$ ipython --no-banner

In [1]: import numpy as np

In [2]: from numpy import linalg as LA

In [3]: np.set_printoptions(precision=2, suppress=True, linewidth=100, sign=" ")

In [4]: sigma = 10 * 0.7 ** np.arange(5)

In [5]: Q, _ = LA.qr(np.array([[-0.4, -0.7, -0.4, 2.1, -0.7],
   ...:     [0.5, -1.4, -0.4, -0.6, 0.1],
   ...:     [0.5, -0.3, -1.5, -0.7, 0.1],
   ...:     [0.6, 0.9, -0.9, -0.9, -1.3],
   ...:     [0.3, 0.4, 2.4, -0.6, -0.7]]))

In [6]: rng = np.random.default_rng(438157)

In [7]: K = rng.normal(size=(23, 5)) * sigma @ Q

In [8]: K
Out[8]: 
array([[ -1.29,  -4.67,   4.59,   4.27,  -7.85],
       [  6.19, -10.57,   2.03,   3.55,  -2.21],
       [  4.44,  15.97,   1.98,   9.65,  -4.42],
       [  1.  ,  -5.68,  -5.8 , -16.12,  -0.99],
       [  0.44,  -2.41,   2.11,   3.46,   1.58],
       [ -1.71,  -3.47,   2.54,  -0.56,   2.99],
       [  5.85, -13.54,   1.05,  -2.79,  -4.36],
       [ -4.73,   8.35,   0.95,   4.68,  -3.26],
       [  3.82,  -1.75, -11.68,  -7.93,  15.41],
       [ -6.22,  -4.18,  -2.52, -11.23,   9.94],
       [  0.09,  -0.76,  -0.97,   1.88,   2.19],
       [ -2.96,  -2.26,  -1.49,  -6.83,   1.85],
       [  4.27,   4.23,  -2.81,   6.74,   4.5 ],
       [  1.49,   3.47,   2.28,  10.79,  -2.11],
       [ -2.87,  -8.26,   3.55,  -5.2 ,  -1.94],
       [ -8.19,  -5.65,  -2.62, -14.12,  -1.16],
       [ -6.21,   0.32,  -1.08,  -2.68,   4.24],
       [ -4.7 ,  -7.63,   3.57,  -2.68,  -1.47],
       [-15.15,  -3.28,  -3.56, -21.11,   4.8 ],
       [ -5.88,  -3.02,  -0.19,  -5.61,  -7.13],
       [-10.42,  -8.7 ,  -2.46, -13.02,   1.36],
       [ -1.51,  10.89,  -3.13,   1.88,  -2.7 ],
       [  1.45,   6.07,  -2.12,   2.49,   5.47]])

In [9]: cent = K[[16, 15]].astype(float)

In [10]: for _ in range(7):
    ...:     lab = LA.norm(K[:, None] - cent, axis=-1).argmin(axis=1)
    ...:     cent = np.array([K[lab == j].mean(axis=0) for j in range(2)])
    ...: 

In [11]: lab
Out[11]: array([ 0,  0,  0,  1,  0,  0,  0,  0,  1,  1,  0,  1,  0,  0,  1,  1,  1,  1,  1,  1,  1,  0,  0])

In [12]: print(cent[1] - cent[0])
[ -6.5   -5.68  -2.91 -13.52   3.11]

In [13]: print(np.abs(cent[1] - cent[0]).argmax())
3

In [14]: cent
Out[14]: 
array([[ 1.25,  1.13,  0.71,  3.84, -0.85],
       [-5.25, -4.55, -2.21, -9.68,  2.26]])
